>>> import numpy as np
>>> np.set_printoptions(suppress=True, linewidth=120)
>>> M = np.load("run12.npy")
>>> M
array([[1, 6, 0],
       [4, 6, 2],
       [9, 9, 3]])
>>> np.trace(M)
np.int64(10)
>>> (M - M.T) / 2
array([[ 0. ,  1. , -4.5],
       [-1. ,  0. , -3.5],
       [ 4.5,  3.5,  0. ]])
>>> round(np.linalg.det(M), 1)
np.float64(36.0)
>>> np.linalg.matrix_power(M, 2)
array([[ 25,  42,  12],
       [ 46,  78,  18],
       [ 72, 135,  27]])
>>> np.round(np.sort(np.abs(np.linalg.eigvals(M))), 1)
array([ 1.8,  1.8, 11.6])
>>> M @ M
array([[ 25,  42,  12],
       [ 46,  78,  18],
       [ 72, 135,  27]])
>>> w1 = np.array([[3, -1], [1, 2], [5, -3]])
>>> c = np.array([1, -4])
>>> H = np.maximum(M @ w1 + c, 0)
>>> np.linalg.matrix_rank(H)
np.int64(2)
>>> (H > 0).astype(int)
array([[1, 1],
       [1, 0],
       [1, 0]])
>>> cent = np.array([[0, 0, 2], [0, 0, 2]])
>>> (H @ cent).round(6).argmax(axis=1)
array([2, 2, 2])
>>> proj = np.triu(np.array([[2, 4, 5], [2, 4, 4], [0, 2, 4]]), 1) + np.eye(3)
>>> Y = proj @ M @ np.linalg.inv(proj)
>>> Y
array([[  62., -173.,  405.],
       [  40., -118.,  286.],
       [   9.,  -27.,   66.]])
>>> np.round(np.poly(Y), 1)
array([  1., -10., -15., -36.])
>>> np.trace(Y), np.trace(M)
(np.float64(10.0), np.int64(10))
>>> proj @ M - M @ proj
array([[ 61.,  65.,  -6.],
       [ 36.,  20., -32.],
       [  0., -36., -81.]])
>>> round(np.linalg.det(Y), 1)
np.float64(36.0)
>>> J = np.array([[0, 1, 0], [0, 0, 0], [0, 0, 0]])
>>> J
array([[0, 1, 0],
       [0, 0, 0],
       [0, 0, 0]])
>>> round(np.trace(np.linalg.pinv(J) @ J), 1)
np.float64(1.0)
>>> np.linalg.lstsq(J[:-1].T, J[-1])[2]
np.int32(1)
>>> feats = np.array([[-3, 0, 0, -1], [0, 3, -2, 0], [0, 3, -2, 0], [3, 0, 0, 0]])
>>> np.linalg.cond(feats) > 100
np.True_
>>> np.linalg.matrix_rank(feats, rtol=0.1)
np.int64(3)
>>> np.argsort(-np.linalg.norm(feats, axis=0).round(6), kind="stable")[:3]
array([0, 1, 2])
>>> np.allclose(feats[:-1].T @ np.linalg.lstsq(feats[:-1].T, feats[-1])[0], feats[-1])
False
>>> round(np.trace(np.linalg.pinv(feats) @ feats), 1)
np.float64(3.0)
>>> np.round(feats @ np.linalg.pinv(feats) @ feats, 1) + 0
array([[-3.,  0.,  0., -1.],
       [ 0.,  3., -2.,  0.],
       [ 0.,  3., -2.,  0.],
       [ 3.,  0.,  0.,  0.]])
>>> np.linalg.lstsq(feats[:-1].T, feats[-1])[2]
np.int32(2)
>>> np.abs(np.diag(np.linalg.qr(feats)[1])) > 1e-9
array([ True,  True, False,  True])
>>> np.unique(feats.round(6), axis=0).shape
(3, 4)
